$ ipython --no-banner

In [1]: import numpy as np

In [2]: np.set_printoptions(precision=1, suppress=True, linewidth=160)

In [3]: mat = np.loadtxt("arr.csv", delimiter=",")

In [4]: mat
Out[4]: 
array([[ 0.5,  0.2,  3.2],
       [ 3.6,  1.8,  4.8],
       [-2.8, -1.4,  1.6],
       [ 0.6,  0.3,  3.3],
       [ 3.1,  1.5,  4.5],
       [-2.6, -1.3,  1.7],
       [-0.6, -0.3,  2.7],
       [-2.6, -1.3,  1.7],
       [ 1.8,  0.9,  3.9],
       [-0.4, -0.2,  2.8],
       [ 1.1,  0.6,  3.6],
       [ 1.9,  1. ,  4. ],
       [ 1.7,  0.8,  3.8],
       [-3.2, -1.6,  1.4],
       [-0.5, -0.2,  2.8],
       [-0.9, -0.5,  2.5],
       [ 0.6,  0.3,  3.3],
       [-1.6, -0.8,  2.2],
       [ 0.8,  0.4,  3.4],
       [ 1. ,  0.5,  3.5],
       [-1.3, -0.6,  2.4],
       [ 0.6,  0.3,  3.3],
       [-4.9, -2.4,  0.6],
       [-0.5, -0.3,  2.7],
       [-3.7, -1.9,  1.1],
       [-1.3, -0.6,  2.4]])

In [5]: Ac = mat - mat.mean(axis=0)

In [6]: Uu, s, VT = np.linalg.svd(Ac, full_matrices=False)

In [7]: np.linalg.matrix_rank(Ac)
Out[7]: np.int64(1)

In [8]: np.round(s ** 2 / (s ** 2).sum(), 1) + 0
Out[8]: array([1., 0., 0.])

In [9]: np.round(Ac.mean(axis=0), 1) + 0
Out[9]: array([0., 0., 0.])

In [10]: VT[0] * np.sign(VT[0, np.abs(VT[0]).argmax()])
Out[10]: array([0.8, 0.4, 0.4])

In [11]: (np.sign(Uu[:, 0]) == np.sign(Uu[0, 0])).astype(int)
Out[11]: array([1, 1, 0, 1, 1, 0, 0, 0, 1, 0, 1, 1, 1, 0, 0, 0, 1, 0, 1, 1, 0, 1, 0, 0, 0, 0])

In [12]: arr = np.tanh(np.array([[-2.1],
    ...:     [0.9],
    ...:     [1.0],
    ...:     [-0.4],
    ...:     [0.8],
    ...:     [0.3],
    ...:     [-0.3],
    ...:     [0.9],
    ...:     [-0.1],
    ...:     [1.0],
    ...:     [-0.7],
    ...:     [1.8],
    ...:     [-0.5]]) @ np.array([[0.4, -0.4, -0.7]]))

In [13]: arr.round(1) + 0
Out[13]: 
array([[-0.7,  0.7,  0.9],
       [ 0.3, -0.3, -0.6],
       [ 0.4, -0.4, -0.6],
       [-0.2,  0.2,  0.3],
       [ 0.3, -0.3, -0.5],
       [ 0.1, -0.1, -0.2],
       [-0.1,  0.1,  0.2],
       [ 0.3, -0.3, -0.6],
       [ 0. ,  0. ,  0.1],
       [ 0.4, -0.4, -0.6],
       [-0.3,  0.3,  0.5],
       [ 0.6, -0.6, -0.9],
       [-0.2,  0.2,  0.3]])

In [14]: Uu, s, VT = np.linalg.svd(arr)

In [15]: evecs = VT[:(s > 1e-8).sum()]

In [16]: rng = np.random.default_rng(651110)

In [17]: x0 = arr[2] + -1 * arr[1] + rng.integers(2) * np.eye(3)[1]

In [18]: x0.round(1) + 0
Out[18]: array([0., 0., 0.])

In [19]: np.diag(evecs.T @ evecs)
Out[19]: array([0.5, 0.5, 1. ])

In [20]: A = np.loadtxt("test0.csv", delimiter=",")

In [21]: A
Out[21]: 
array([[2., 0., 2.],
       [0., 2., 0.],
       [2., 0., 2.]])

In [22]: Uu, s, VT = np.linalg.svd(A)

In [23]: evecs = VT[:(s > 1e-8).sum()]

In [24]: x0 = A[0] + -2 * A[2] + rng.integers(2) * np.eye(3)[2]

In [25]: x0
Out[25]: array([-2.,  0., -1.])

In [26]: np.diag(evecs.T @ evecs)
Out[26]: array([0.5, 1. , 0.5])

In [27]: np.round(A @ np.linalg.pinv(A) @ A, 1) + 0
Out[27]: 
array([[2., 0., 2.],
       [0., 2., 0.],
       [2., 0., 2.]])

In [28]: round(np.trace(np.linalg.pinv(A) @ A), 1)
Out[28]: np.float64(2.0)

In [29]: np.unique(A.round(6), axis=0).shape
Out[29]: (2, 3)

In [30]: np.allclose(A[:-1].T @ np.linalg.lstsq(A[:-1].T, A[-1])[0], A[-1])
Out[30]: True

In [31]: np.abs(np.diag(np.linalg.qr(A)[1])) > 1e-9
Out[31]: array([ True,  True, False])

In [32]: np.round(np.linalg.norm(A, "nuc"), 1)
Out[32]: np.float64(6.0)

In [33]: np.linalg.norm(A, axis=0)
Out[33]: array([2.8, 2. , 2.8])

In [34]: np.linalg.norm(A, axis=1).argmax()
Out[34]: np.int64(0)

In [35]: round(np.linalg.det(A), 1)
Out[35]: np.float64(0.0)

In [36]: m1 = np.array([[16.0, 7.9, -4.2],
    ...:     [15.1, 8.4, -4.1],
    ...:     [7.0, 4.1, 2.6],
    ...:     [8.5, 5.1, 1.1],
    ...:     [15.3, 8.5, -3.1],
    ...:     [8.4, 5.2, 0.6],
    ...:     [15.5, 9.2, -4.1],
    ...:     [8.8, 4.9, 2.3],
    ...:     [8.0, 5.2, 1.9],
    ...:     [15.0, 8.5, -4.4],
    ...:     [14.8, 6.6, -5.6],
    ...:     [7.9, 4.7, 2.4],
    ...:     [-8.1, -4.2, 4.1],
    ...:     [-7.6, -6.0, 3.6]])

In [37]: Ac = (m1 - m1.mean(axis=0)) / m1.std(axis=0)

In [38]: np.argwhere(np.abs(Ac) > 2)
Out[38]: 
array([[12,  0],
       [12,  1],
       [13,  0],
       [13,  1]])

In [39]: c = np.linalg.lstsq(np.delete(Ac, 0, axis=1), Ac[:, 0])[0]

In [40]: np.round(1 - np.var(Ac[:, 0] - np.delete(Ac, 0, axis=1) @ c), 1)
Out[40]: np.float64(1.0)
